$ python -q
>>> import numpy as np
>>> np.set_printoptions(precision=1, suppress=True, linewidth=200)
>>> m1 = np.load("test3.npy")
>>> m1
array([[ 1, -1,  1, -1],
       [ 1,  0,  0,  0],
       [ 1,  1,  1,  1]])
>>> out = np.array([[3, 0, 2], [1, 2, 1], [3, 0, 3], [3, 3, 1]])
>>> m1 @ out
array([[ 2, -5,  3],
       [ 3,  0,  2],
       [10,  5,  7]])
>>> out.T @ m1.T
array([[ 2,  3, 10],
       [-5,  0,  5],
       [ 3,  2,  7]])
>>> np.linalg.matrix_rank(m1 @ out)
np.int64(3)
>>> np.einsum("ij->j", m1)
array([3, 0, 2, 0])
>>> np.einsum("ij,ij->i", m1, m1)
array([4, 1, 4])
>>> x = np.array([-2, 2, 2, -1])
>>> a = np.maximum(m1 @ x, 0)
>>> np.maximum(m1 @ x, 0) - np.maximum(-m1 @ x, 0)
array([-1, -2,  1])
>>> m1.T @ a
array([1, 1, 1, 1])
>>> np.maximum(m1 @ (3 * x), 0)
array([0, 0, 3])
>>> def softmax(z):
...     e = np.exp(z - z.max(axis=-1, keepdims=True))
...     return e / e.sum(axis=-1, keepdims=True)
... 
>>> softmax(m1[0] + 3)
array([0.4, 0.1, 0.4, 0.1])
>>> S = m1 @ m1.T / np.sqrt(4)
>>> softmax(S).round(6).argmax(axis=1)
array([0, 0, 2])
>>> feats = np.array([[1, 3, 1, 3, 2, 2],
...     [3, 1, 3, 1, 3, 2],
...     [1, 3, 1, 3, 1, 3],
...     [3, 1, 3, 1, 3, 1],
...     [2, 3, 1, 3, 1, 3],
...     [2, 2, 3, 1, 3, 1]])
>>> feats
array([[1, 3, 1, 3, 2, 2],
       [3, 1, 3, 1, 3, 2],
       [1, 3, 1, 3, 1, 3],
       [3, 1, 3, 1, 3, 1],
       [2, 3, 1, 3, 1, 3],
       [2, 2, 3, 1, 3, 1]])
>>> rng = np.random.default_rng(5786)
>>> idx = rng.permutation(6)
>>> out = feats[:, idx] * rng.choice([-1, 1], 6)
>>> out
array([[ 3, -1, -1, -3, -2,  2],
       [ 1, -3, -3, -1, -3,  2],
       [ 3, -1, -1, -3, -1,  3],
       [ 1, -3, -3, -1, -3,  1],
       [ 3, -1, -2, -3, -1,  3],
       [ 2, -3, -2, -1, -3,  1]])
>>> left, _, VT = np.linalg.svd(feats.T @ out)
>>> idx
array([1, 2, 0, 3, 4, 5])
>>> np.round(left @ VT, 1) + 0
array([[ 0.,  0., -1.,  0.,  0.,  0.],
       [ 1.,  0.,  0.,  0.,  0.,  0.],
       [ 0., -1.,  0.,  0.,  0.,  0.],
       [ 0.,  0.,  0., -1.,  0.,  0.],
       [ 0.,  0.,  0.,  0., -1.,  0.],
       [ 0.,  0.,  0.,  0.,  0.,  1.]])
>>> out.reshape(-1, 2)
array([[ 3, -1],
       [-1, -3],
       [-2,  2],
       [ 1, -3],
       [-3, -1],
       [-3,  2],
       [ 3, -1],
       [-1, -3],
       [-1,  3],
       [ 1, -3],
       [-3, -1],
       [-3,  1],
       [ 3, -1],
       [-2, -3],
       [-1,  3],
       [ 2, -3],
       [-2, -1],
       [-3,  1]])
>>> out.reshape(6, 7)
Traceback (most recent call last):
  File "<python-input-29>", line 1, in <module>
    out.reshape(6, 7)
    ~~~~~~~~~~~^^^^^^
ValueError: cannot reshape array of size 36 into shape (6,7)
>>> T = out.reshape(6, 2, -1)
>>> np.einsum("ihd,ihd->ih", T, T)
array([[11, 17],
       [19, 14],
       [11, 19],
       [19, 11],
       [14, 19],
       [17, 11]])
>>> T.transpose(1, 0, 2)
array([[[ 3, -1, -1],
        [ 1, -3, -3],
        [ 3, -1, -1],
        [ 1, -3, -3],
        [ 3, -1, -2],
        [ 2, -3, -2]],

       [[-3, -2,  2],
        [-1, -3,  2],
        [-3, -1,  3],
        [-1, -3,  1],
        [-3, -1,  3],
        [-1, -3,  1]]])
>>> np.einsum("ihd,jhd->hij", T, T).shape
(2, 6, 6)
>>> np.swapaxes(T, 1, 2)[5]
array([[ 2, -1],
       [-3, -3],
       [-2,  1]])
